In [1]: import numpy as np

In [2]: np.set_printoptions(precision=4, suppress=True, linewidth=160)

In [3]: rd = lambda a: np.round(a, 4) + 0

In [4]: J = np.load("m.npy")

In [5]: J
Out[5]: 
array([[  7.0073, -13.9822,  21.0018],
       [  4.9823, -10.0088,  15.0177]])

In [6]: x0 = np.array([0, 2, 2])

In [7]: h1 = np.maximum(J @ x0, 0)

In [8]: np.flatnonzero(h1 > 1e-9)
Out[8]: array([0, 1])

In [9]: rd(h1)
Out[9]: array([14.0392, 10.0178])

In [10]: rd(np.tanh(J @ x0))
Out[10]: array([1., 1.])

In [11]: J * (h1 > 1e-9)[:, None]
Out[11]: 
array([[  7.0073, -13.9822,  21.0018],
       [  4.9823, -10.0088,  15.0177]])

In [12]: m1 = np.load("arr.npy")

In [13]: m1
Out[13]: 
array([[5., 0., 0.],
       [0., 4., 0.],
       [0., 0., 4.]])

In [14]: rd(np.linalg.norm(m1, axis=0))
Out[14]: array([5., 4., 4.])

In [15]: m1.T @ m1
Out[15]: 
array([[25.,  0.,  0.],
       [ 0., 16.,  0.],
       [ 0.,  0., 16.]])

In [16]: blk = np.stack([m1, 4 * m1, m1[::-1]])

In [17]: np.linalg.matrix_rank(blk)
Out[17]: array([3, 3, 3])

In [18]: blk.sum(axis=0)
Out[18]: 
array([[25.,  0.,  4.],
       [ 0., 24.,  0.],
       [ 5.,  0., 20.]])

In [19]: (blk @ m1.T).shape
Out[19]: (3, 3, 3)

In [20]: rd(np.linalg.det(blk))
Out[20]: array([  80., 5120.,  -80.])

In [21]: np.einsum("bij,cij->bc", blk, blk)
Out[21]: 
array([[ 57., 228.,  16.],
       [228., 912.,  64.],
       [ 16.,  64.,  57.]])

In [22]: arr = np.load("dump.npy")

In [23]: arr
Out[23]: 
array([[-0.2,  1.2, -0.4],
       [ 0.1, -0.3,  0.2],
       [-0.1,  2.7, -1.1]])

In [24]: U, s, vt = np.linalg.svd(arr)

In [25]: np.argmax(s[:-1] / (s[1:] + 1e-6)) + 1
Out[25]: np.int64(1)

In [26]: M2 = U[:, :1] @ np.diag(s[:1]) @ vt[:1]

In [27]: rd(np.linalg.norm(arr - M2) / np.linalg.norm(arr))
Out[27]: np.float64(0.0611)

In [28]: np.linalg.matrix_rank(arr, rtol=0.05)
Out[28]: np.int64(2)

In [29]: rd(M2)
Out[29]: 
array([[-0.0722,  1.1799, -0.4701],
       [ 0.0203, -0.3319,  0.1322],
       [-0.1655,  2.7049, -1.0777]])

In [30]: rd(np.abs(arr - M2).max())
Out[30]: np.float64(0.1278)

In [31]: np.linalg.lstsq(M2[:-1].T, M2[-1])[2]
Out[31]: np.int32(1)

In [32]: rd(M2 @ np.linalg.pinv(M2) @ M2)
Out[32]: 
array([[-0.0722,  1.1799, -0.4701],
       [ 0.0203, -0.3319,  0.1322],
       [-0.1655,  2.7049, -1.0777]])

In [33]: rd(np.trace(np.linalg.pinv(M2) @ M2))
Out[33]: np.float64(1.0)

In [34]: np.abs(np.diag(np.linalg.qr(M2)[1])) > 1e-9
Out[34]: array([ True, False, False])

In [35]: r0, v = arr[2], arr[1]

In [36]: r0 @ v
Out[36]: np.float64(-1.04)

In [37]: pr = (r0 @ v) / (r0 @ r0) * r0

In [38]: np.linalg.matrix_rank(np.outer(r0, v))
Out[38]: np.int64(1)

In [39]: rd((v - pr) @ r0)
Out[39]: np.float64(0.0)

In [40]: rd(pr)
Out[40]: array([ 0.0122, -0.33  ,  0.1344])

In [41]: K = np.load("mat.npy")

In [42]: K
Out[42]: 
array([[ 1,  0,  0],
       [-4,  1,  0],
       [-3,  0,  1]])

In [43]: M2 = np.linalg.inv(K)

In [44]: rd(np.linalg.slogdet(K)[0])
Out[44]: np.float64(1.0)

In [45]: rd(np.linalg.inv(M2))
Out[45]: 
array([[ 1.,  0.,  0.],
       [-4.,  1.,  0.],
       [-3.,  0.,  1.]])

In [46]: r0 = np.array([3, -2, 2])

In [47]: M2 = K + np.outer(r0, np.eye(3)[0])

In [48]: rd(np.linalg.det(M2) / np.linalg.det(K)), rd(1 + np.linalg.solve(K, r0)[0])
Out[48]: (np.float64(4.0), np.float64(4.0))

In [49]: np.linalg.matrix_rank(np.linalg.inv(M2) - np.linalg.inv(K), tol=1e-8)
Out[49]: np.int64(1)

In [50]: E = np.load("run19.npy")

In [51]: E
Out[51]: 
array([[ 1.1, -3.3,  0.3,  1.6],
       [-1.1,  3.6, -0.3,  0.3],
       [ 0.3,  3. , -0.5,  0.4],
       [-0.3, -2.7,  2.3,  1. ]])

In [52]: r0, v = E[0], E[2]

In [53]: r0 @ r0
Out[53]: np.float64(14.75)

In [54]: rd(r0 @ v)
Out[54]: np.float64(-9.08)

In [55]: pr = (r0 @ v) / (r0 @ r0) * r0

In [56]: rd(pr)
Out[56]: array([-0.6772,  2.0315, -0.1847, -0.9849])

In [57]: hat = np.triu(np.array([[4, 4, 1, 2], [5, 4, 2, 1], [3, 0, 0, 5], [3, 2, 2, 1]]), 1) + np.eye(4)

In [58]: M2 = hat @ E @ np.linalg.inv(hat)

In [59]: np.linalg.matrix_rank(M2)
Out[59]: np.int64(4)

In [60]: rd(np.trace(M2)), np.trace(E)
Out[60]: (np.float64(5.2), np.float64(5.2))

In [61]: rd(np.linalg.det(E.T))
Out[61]: np.float64(14.7894)

In [62]: rd(np.linalg.det(E[::-1]))
Out[62]: np.float64(14.7894)

In [63]: np.kron(np.eye(2, dtype=int), E)
Out[63]: 
array([[ 1.1, -3.3,  0.3,  1.6,  0. , -0. ,  0. ,  0. ],
       [-1.1,  3.6, -0.3,  0.3, -0. ,  0. , -0. ,  0. ],
       [ 0.3,  3. , -0.5,  0.4,  0. ,  0. , -0. ,  0. ],
       [-0.3, -2.7,  2.3,  1. , -0. , -0. ,  0. ,  0. ],
       [ 0. , -0. ,  0. ,  0. ,  1.1, -3.3,  0.3,  1.6],
       [-0. ,  0. , -0. ,  0. , -1.1,  3.6, -0.3,  0.3],
       [ 0. ,  0. , -0. ,  0. ,  0.3,  3. , -0.5,  0.4],
       [-0. , -0. ,  0. ,  0. , -0.3, -2.7,  2.3,  1. ]])

In [64]: rd(np.linalg.eigvals(E))
Out[64]: array([ 4.5313+0.j    , -0.4944+1.3132j, -0.4944-1.3132j,  1.6576+0.j    ])

In [65]: Q, vecs = np.linalg.qr(E[:, :3])[0], np.linalg.qr(E[:, 3:])[0]

In [66]: s = np.linalg.svd(Q.T @ vecs, compute_uv=False)

In [67]: rd(s)
Out[67]: array([0.7438])

In [68]: rd(np.linalg.norm(Q @ Q.T - vecs @ vecs.T, 2))
Out[68]: np.float64(1.0)

In [69]: rd(np.degrees(np.arccos(s.clip(0, 1))))
Out[69]: array([41.9421])

In [70]: data = np.loadtxt("block6.csv", delimiter=",")

In [71]: data
Out[71]: 
array([[-1.,  0.,  0.],
       [ 1.,  0.,  0.],
       [ 0.,  0.,  2.]])

In [72]: (np.linalg.matrix_power((data != 0) + (data.T != 0) + np.eye(3), 3) > 0).astype(int)
Out[72]: 
array([[1, 1, 0],
       [1, 1, 0],
       [0, 0, 1]])

In [73]: data @ data
Out[73]: 
array([[ 1.,  0.,  0.],
       [-1.,  0.,  0.],
       [ 0.,  0.,  4.]])

In [74]: rng = np.random.default_rng(734)

In [75]: z = rng.permutation(3)

In [76]: z
Out[76]: array([1, 0, 2])

In [77]: M2 = data[z][:, z]

In [78]: rd(np.linalg.det(M2)), rd(np.linalg.det(data[z]))
Out[78]: (np.float64(0.0), np.float64(0.0))

In [79]: rd(np.sort(np.abs(np.linalg.eigvals(M2))))
Out[79]: array([0., 1., 2.])

In [80]: np.diag(M2)
Out[80]: array([ 0., -1.,  2.])

In [81]: rd(np.linalg.norm(data, 2) / np.linalg.norm(data))
Out[81]: np.float64(0.8165)

In [82]: np.linalg.matrix_rank(data, rtol=0.1)
Out[82]: np.int64(2)

In [83]: [round(float(x), 4) for x in np.linalg.svd(data, compute_uv=False)[:3]]
Out[83]: [2.0, 1.4142, 0.0]
